>>> import numpy as np
>>> from numpy import linalg as LA
>>> np.set_printoptions(precision=2, suppress=True, linewidth=120)
>>> def rd(a):
...     return np.round(a, 2) + 0
... 
>>> M = np.load("sample17.npy")
>>> print(M)
[[  2   2   2   4   2   0   6   6   0   2   2   4]
 [ -2  -2  -2  -4  -2   0  -6  -6   0  -2  -2  -4]
 [ -1  -1  -1  -2  -1   0  -3  -3   0  -1  -1  -2]
 [ -4  -4  -4  -8  -4   0 -12 -12   0  -4  -4  -8]
 [ -1  -1  -1  -2  -1   0  -3  -3   0  -1  -1  -2]
 [  2   2   2   4   2   0   6   6   0   2   2   4]
 [ -2  -2  -2  -4  -2   0  -6  -6   0  -2  -2  -4]
 [  4   4   4   8   4   0  12  12   0   4   4   8]]
>>> rk = LA.matrix_rank(M)
>>> print(rk)
1
>>> N = LA.svd(M)[2][rk:].T
>>> print([int(LA.matrix_rank(M[:i])) for i in range(1, len(M) + 1)])
[1, 1, 1, 1, 1, 1, 1, 1]
>>> print(LA.matrix_rank(M.T @ M), LA.matrix_rank(M @ M.T))
1 1
>>> print(np.allclose(M @ N, 0))
True
>>> print([int(LA.matrix_rank(np.delete(M, i, axis=0))) for i in range(8)])
[1, 1, 1, 1, 1, 1, 1, 1]
>>> Uu, sv, VT = LA.svd(M)
>>> vecs = VT[:(sv > 1e-8).sum()]
>>> rng = np.random.default_rng(725)
>>> x = M[4] + 3 * M[3] + rng.integers(2) * np.eye(12)[7]
>>> print(x)
[-13. -13. -13. -26. -13.   0. -39. -39.   0. -13. -13. -26.]
>>> print(rd(np.diag(vecs.T @ vecs)))
[0.03 0.03 0.03 0.13 0.03 0.   0.28 0.28 0.   0.03 0.03 0.13]
>>> print(np.allclose(vecs.T @ vecs @ x, x))
True
>>> print(rd(vecs.T @ vecs))
[[0.03 0.03 0.03 0.06 0.03 0.   0.09 0.09 0.   0.03 0.03 0.06]
 [0.03 0.03 0.03 0.06 0.03 0.   0.09 0.09 0.   0.03 0.03 0.06]
 [0.03 0.03 0.03 0.06 0.03 0.   0.09 0.09 0.   0.03 0.03 0.06]
 [0.06 0.06 0.06 0.13 0.06 0.   0.19 0.19 0.   0.06 0.06 0.13]
 [0.03 0.03 0.03 0.06 0.03 0.   0.09 0.09 0.   0.03 0.03 0.06]
 [0.   0.   0.   0.   0.   0.   0.   0.   0.   0.   0.   0.  ]
 [0.09 0.09 0.09 0.19 0.09 0.   0.28 0.28 0.   0.09 0.09 0.19]
 [0.09 0.09 0.09 0.19 0.09 0.   0.28 0.28 0.   0.09 0.09 0.19]
 [0.   0.   0.   0.   0.   0.   0.   0.   0.   0.   0.   0.  ]
 [0.03 0.03 0.03 0.06 0.03 0.   0.09 0.09 0.   0.03 0.03 0.06]
 [0.03 0.03 0.03 0.06 0.03 0.   0.09 0.09 0.   0.03 0.03 0.06]
 [0.06 0.06 0.06 0.13 0.06 0.   0.19 0.19 0.   0.06 0.06 0.13]]
>>> print(rd(LA.norm(x - vecs.T @ vecs @ x)))
0.0
